$ python -q
>>> import numpy as np
>>> np.set_printoptions(precision=2, suppress=True, linewidth=120, floatmode="fixed")
>>> J = np.loadtxt("a.csv", delimiter=",")
>>> J
array([[  1.10,  -4.00,  -0.70,  -0.60,   0.40],
       [ -1.10, -12.00,   0.80,  -1.10,   0.30],
       [  0.10,   5.00,   0.60,   0.20,   0.20],
       [  0.10,  -2.00,   0.20,   0.20,  -0.10],
       [ -0.50,   2.00,   0.80,  -1.70,  -0.60],
       [ -1.20,  -2.00,   1.30,  -0.30,   0.60],
       [  1.20,  -1.00,   1.10,  -1.10,   0.40],
       [  0.50,  21.00,  -1.30,  -0.10,  -0.60],
       [ -0.40,  -6.00,  -0.40,  -1.20,   0.00],
       [  0.00,   7.00,  -0.80,  -1.00,  -0.50],
       [  0.30,   8.00,   0.40,  -0.20,   1.80],
       [ -0.50,   1.00,   0.20,  -0.40,   0.30],
       [ -1.00,  13.00,  -1.00,   0.50,  -0.90],
       [  0.80,  -3.00,  -1.60,  -0.80,  -2.70],
       [  0.90,  -6.00,  -0.90,  -2.10,  -1.20]])
>>> J @ J
Traceback (most recent call last):
  File "<python-input-4>", line 1, in <module>
    J @ J
    ~~^~~
ValueError: matmul: Input operand 1 has a mismatch in its core dimension 0, with gufunc signature (n?,k),(k,m?)->(n?,m?) (size 15 is different from 5)
>>> C2 = J.T @ J
>>> np.diag(C2)
array([   8.77, 1003.00,   12.13,   13.79,   14.66])
>>> z = J[:, 3] > np.median(J[:, 3])
>>> u = J[z].mean(axis=0) - J[~z].mean(axis=0)
>>> u
array([-0.49,  9.16,  0.27,  1.19,  0.67])
>>> z.astype(int)
array([0, 0, 1, 1, 0, 1, 0, 1, 0, 0, 1, 1, 1, 0, 0])
>>> rng = np.random.default_rng(847)
>>> z = rng.permutation(5)
>>> M2 = J[:, z] * rng.choice([-1, 1], 5)
>>> M2
array([[  0.60,  -1.10,   0.40,   4.00,   0.70],
       [  1.10,   1.10,   0.30,  12.00,  -0.80],
       [ -0.20,  -0.10,   0.20,  -5.00,  -0.60],
       [ -0.20,  -0.10,  -0.10,   2.00,  -0.20],
       [  1.70,   0.50,  -0.60,  -2.00,  -0.80],
       [  0.30,   1.20,   0.60,   2.00,  -1.30],
       [  1.10,  -1.20,   0.40,   1.00,  -1.10],
       [  0.10,  -0.50,  -0.60, -21.00,   1.30],
       [  1.20,   0.40,   0.00,   6.00,   0.40],
       [  1.00,  -0.00,  -0.50,  -7.00,   0.80],
       [  0.20,  -0.30,   1.80,  -8.00,  -0.40],
       [  0.40,   0.50,   0.30,  -1.00,  -0.20],
       [ -0.50,   1.00,  -0.90, -13.00,   1.00],
       [  0.80,  -0.80,  -2.70,   3.00,   1.60],
       [  2.10,  -0.90,  -1.20,   6.00,   0.90]])
>>> U, _, Vt = np.linalg.svd(J.T @ M2)
>>> np.round(np.linalg.lstsq(J, M2)[0], 2) + 0
array([[ 0.00, -1.00,  0.00,  0.00,  0.00],
       [ 0.00,  0.00,  0.00, -1.00,  0.00],
       [ 0.00,  0.00,  0.00,  0.00, -1.00],
       [-1.00,  0.00,  0.00,  0.00,  0.00],
       [ 0.00,  0.00,  1.00,  0.00,  0.00]])
>>> Xc = J - J.mean(axis=0)
>>> V = np.linalg.svd(Xc)[2][:1]
>>> M2 = Xc - Xc @ V.T @ V
>>> (Xc @ V.T).std(axis=0)
array([8.07])
>>> np.linalg.norm(M2, axis=1).round(6).argmax()
np.int64(13)
>>> C2 = np.cov(J, rowvar=False)
>>> C2.shape
(5, 5)
>>> np.median(J, axis=0)
array([ 0.10, -1.00,  0.20, -0.60,  0.00])
>>> np.corrcoef(J.T)
array([[ 1.00,  0.03, -0.36, -0.22, -0.18],
       [ 0.03,  1.00, -0.32,  0.53, -0.01],
       [-0.36, -0.32,  1.00, -0.02,  0.68],
       [-0.22,  0.53, -0.02,  1.00,  0.24],
       [-0.18, -0.01,  0.68,  0.24,  1.00]])
>>> np.round(np.corrcoef(J[:, 2], J[:, 4])[0, 1], 2)
np.float64(0.68)
>>> np.polyfit(J[:, 2], J[:, 4], 1)
array([ 0.74, -0.11])
>>> C2
array([[ 0.63,  0.21, -0.27, -0.13, -0.14],
       [ 0.21, 69.54, -2.46,  3.26, -0.07],
       [-0.27, -2.46,  0.86, -0.01,  0.63],
       [-0.13,  3.26, -0.01,  0.54,  0.18],
       [-0.14, -0.07,  0.63,  0.18,  1.01]])
>>> E = np.load("data.npy")
>>> E
array([[ 1,  1, -1, -3,  0, -2],
       [-2,  1,  1, -1, -3,  0],
       [ 0, -2,  1,  1, -1, -3],
       [-3,  0, -2,  1,  1, -1],
       [-1, -3,  0, -2,  1,  1],
       [ 1, -1, -3,  0, -2,  1]])
>>> E[5] @ E[0]
np.int64(1)
>>> np.linalg.norm(E, axis=0)
array([4.00, 4.00, 4.00, 4.00, 4.00, 4.00])
>>> round(float(np.linalg.norm(E[5] - E[0])), 2)
5.48
>>> np.linalg.norm(E, axis=1)
array([4.00, 4.00, 4.00, 4.00, 4.00, 4.00])
>>> round(float(np.linalg.norm(E) ** 2 / np.linalg.norm(E, 2) ** 2), 2)
5.05
>>> E @ np.ones(6)
array([-4.00, -4.00, -4.00, -4.00, -4.00, -4.00])
>>> np.sort(np.abs(np.fft.fft(E[0]))), np.sort(np.linalg.svd(E, compute_uv=False))
(array([3.61, 3.61, 4.00, 4.00, 4.36, 4.36]), array([3.61, 3.61, 4.00, 4.00, 4.36, 4.36]))
>>> E @ (-1.0) ** np.arange(6)
array([ 4.00, -4.00,  4.00, -4.00,  4.00, -4.00])
>>> mat = np.loadtxt("w.csv", delimiter=",")
>>> mat
array([[0.00, 1.00, 1.00, 1.00, 1.00, 1.00, 1.00, 1.00, 1.00, 1.00],
       [1.00, 0.00, 1.00, 1.00, 1.00, 1.00, 1.00, 1.00, 1.00, 1.00],
       [1.00, 1.00, 0.00, 1.00, 1.00, 1.00, 1.00, 1.00, 1.00, 1.00],
       [1.00, 1.00, 1.00, 0.00, 1.00, 1.00, 1.00, 1.00, 1.00, 1.00],
       [1.00, 1.00, 1.00, 1.00, 0.00, 1.00, 1.00, 1.00, 1.00, 1.00],
       [1.00, 1.00, 1.00, 1.00, 1.00, 0.00, 1.00, 1.00, 1.00, 1.00],
       [1.00, 1.00, 1.00, 1.00, 1.00, 1.00, 0.00, 1.00, 1.00, 1.00],
       [1.00, 1.00, 1.00, 1.00, 1.00, 1.00, 1.00, 0.00, 1.00, 1.00],
       [1.00, 1.00, 1.00, 1.00, 1.00, 1.00, 1.00, 1.00, 0.00, 1.00],
       [1.00, 1.00, 1.00, 1.00, 1.00, 1.00, 1.00, 1.00, 1.00, 0.00]])
>>> # equal to its transpose
>>> ang = np.radians(45)
>>> r_ = np.eye(10)
>>> r_[6, 6] = r_[7, 7] = np.cos(ang)
>>> r_[6, 7], r_[7, 6] = -np.sin(ang), np.sin(ang)
>>> r_
array([[ 1.00,  0.00,  0.00,  0.00,  0.00,  0.00,  0.00,  0.00,  0.00,  0.00],
       [ 0.00,  1.00,  0.00,  0.00,  0.00,  0.00,  0.00,  0.00,  0.00,  0.00],
       [ 0.00,  0.00,  1.00,  0.00,  0.00,  0.00,  0.00,  0.00,  0.00,  0.00],
       [ 0.00,  0.00,  0.00,  1.00,  0.00,  0.00,  0.00,  0.00,  0.00,  0.00],
       [ 0.00,  0.00,  0.00,  0.00,  1.00,  0.00,  0.00,  0.00,  0.00,  0.00],
       [ 0.00,  0.00,  0.00,  0.00,  0.00,  1.00,  0.00,  0.00,  0.00,  0.00],
       [ 0.00,  0.00,  0.00,  0.00,  0.00,  0.00,  0.71, -0.71,  0.00,  0.00],
       [ 0.00,  0.00,  0.00,  0.00,  0.00,  0.00,  0.71,  0.71,  0.00,  0.00],
       [ 0.00,  0.00,  0.00,  0.00,  0.00,  0.00,  0.00,  0.00,  1.00,  0.00],
       [ 0.00,  0.00,  0.00,  0.00,  0.00,  0.00,  0.00,  0.00,  0.00,  1.00]])
>>> M2 = mat @ r_.T
>>> np.allclose(np.linalg.norm(mat, axis=1), np.linalg.norm(M2, axis=1))
True
>>> np.abs(M2 - mat).max(axis=0)
array([0.00, 0.00, 0.00, 0.00, 0.00, 0.00, 1.00, 0.71, 0.00, 0.00])
>>> round(np.linalg.det(r_), 2), np.round(np.trace(r_), 2)
(np.float64(1.0), np.float64(9.41))
>>> def softmax(z):
...     e = np.exp(z - z.max(axis=-1, keepdims=True))
...     return e / e.sum(axis=-1, keepdims=True)
... 
>>> np.round(softmax(10 * J[0]), 2) + 0
array([1.00, 0.00, 0.00, 0.00, 0.00])
>>> np.round(softmax(J[0]), 2) + 0
array([0.54, 0.00, 0.09, 0.10, 0.27])
>>> np.round(softmax(J[0] + 5), 2) + 0
array([0.54, 0.00, 0.09, 0.10, 0.27])
>>> softmax(J).sum(axis=1)
array([1.00, 1.00, 1.00, 1.00, 1.00, 1.00, 1.00, 1.00, 1.00, 1.00, 1.00, 1.00, 1.00, 1.00, 1.00])
>>> att = J @ J.T / np.sqrt(5)
>>> softmax(att).round(6).argmax(axis=1)
array([1, 1, 7, 1, 7, 1, 1, 7, 1, 7, 7, 7, 7, 1, 1])
>>> C2 = mat.T @ mat
>>> np.trace(C2), (mat ** 2).sum()
(np.float64(90.0), np.float64(90.0))
>>> np.allclose(C2, C2.T)
True
>>> np.linalg.matrix_rank(C2)
np.int64(10)
>>> C2
array([[9.00, 8.00, 8.00, 8.00, 8.00, 8.00, 8.00, 8.00, 8.00, 8.00],
       [8.00, 9.00, 8.00, 8.00, 8.00, 8.00, 8.00, 8.00, 8.00, 8.00],
       [8.00, 8.00, 9.00, 8.00, 8.00, 8.00, 8.00, 8.00, 8.00, 8.00],
       [8.00, 8.00, 8.00, 9.00, 8.00, 8.00, 8.00, 8.00, 8.00, 8.00],
       [8.00, 8.00, 8.00, 8.00, 9.00, 8.00, 8.00, 8.00, 8.00, 8.00],
       [8.00, 8.00, 8.00, 8.00, 8.00, 9.00, 8.00, 8.00, 8.00, 8.00],
       [8.00, 8.00, 8.00, 8.00, 8.00, 8.00, 9.00, 8.00, 8.00, 8.00],
       [8.00, 8.00, 8.00, 8.00, 8.00, 8.00, 8.00, 9.00, 8.00, 8.00],
       [8.00, 8.00, 8.00, 8.00, 8.00, 8.00, 8.00, 8.00, 9.00, 8.00],
       [8.00, 8.00, 8.00, 8.00, 8.00, 8.00, 8.00, 8.00, 8.00, 9.00]])
>>> np.diag(C2)
array([9.00, 9.00, 9.00, 9.00, 9.00, 9.00, 9.00, 9.00, 9.00, 9.00])
>>> A = np.loadtxt("x.csv", delimiter=",")
>>> A
array([[ 1.00,  0.00,  0.00,  0.00,  0.00,  0.00,  0.00,  0.00,  0.00,  0.00,  0.00,  0.00,  0.00],
       [-4.00, -4.00,  0.00,  0.00,  0.00,  0.00,  0.00,  0.00,  0.00,  0.00,  0.00,  0.00,  0.00],
       [-3.00, -2.00, -1.00,  0.00,  0.00,  0.00,  0.00,  0.00,  0.00,  0.00,  0.00,  0.00,  0.00],
       [ 0.00, -3.00,  1.00,  1.00,  0.00,  0.00,  0.00,  0.00,  0.00,  0.00,  0.00,  0.00,  0.00],
       [-5.00, -1.00,  1.00, -1.00, -1.00,  0.00,  0.00,  0.00,  0.00,  0.00,  0.00,  0.00,  0.00],
       [ 0.00, -4.00,  1.00,  5.00, -3.00,  1.00,  0.00,  0.00,  0.00,  0.00,  0.00,  0.00,  0.00],
       [ 0.00, -1.00,  0.00, -1.00, -1.00, -4.00, -3.00,  0.00,  0.00,  0.00,  0.00,  0.00,  0.00],
       [-5.00, -2.00,  1.00, -1.00,  4.00,  4.00,  1.00,  4.00,  0.00,  0.00,  0.00,  0.00,  0.00],
       [ 0.00, -3.00,  5.00,  4.00,  4.00, -2.00, -2.00,  0.00,  5.00,  0.00,  0.00,  0.00,  0.00],
       [ 5.00,  0.00, -4.00, -3.00, -5.00, -1.00, -1.00,  5.00,  1.00,  0.00,  0.00,  0.00,  0.00],
       [ 1.00,  2.00, -5.00,  0.00,  4.00,  5.00,  4.00,  4.00, -3.00,  1.00,  2.00,  0.00,  0.00],
       [ 4.00, -5.00, -1.00,  5.00, -5.00,  5.00,  2.00, -3.00,  3.00, -5.00,  3.00,  5.00,  0.00],
       [-4.00, -2.00, -1.00,  1.00,  3.00,  3.00, -1.00,  1.00,  2.00, -5.00,  5.00,  5.00,  5.00]])
>>> u, v = A[0], A[11]
>>> u @ v
np.float64(4.0)
>>> pr = (u @ v) / (u @ u) * u
>>> round(float(np.linalg.norm(u + v) ** 2 + np.linalg.norm(u - v) ** 2), 2)
398.0
>>> v - pr
array([ 0.00, -5.00, -1.00,  5.00, -5.00,  5.00,  2.00, -3.00,  3.00, -5.00,  3.00,  5.00,  0.00])
>>> (v - pr) @ u
np.float64(0.0)
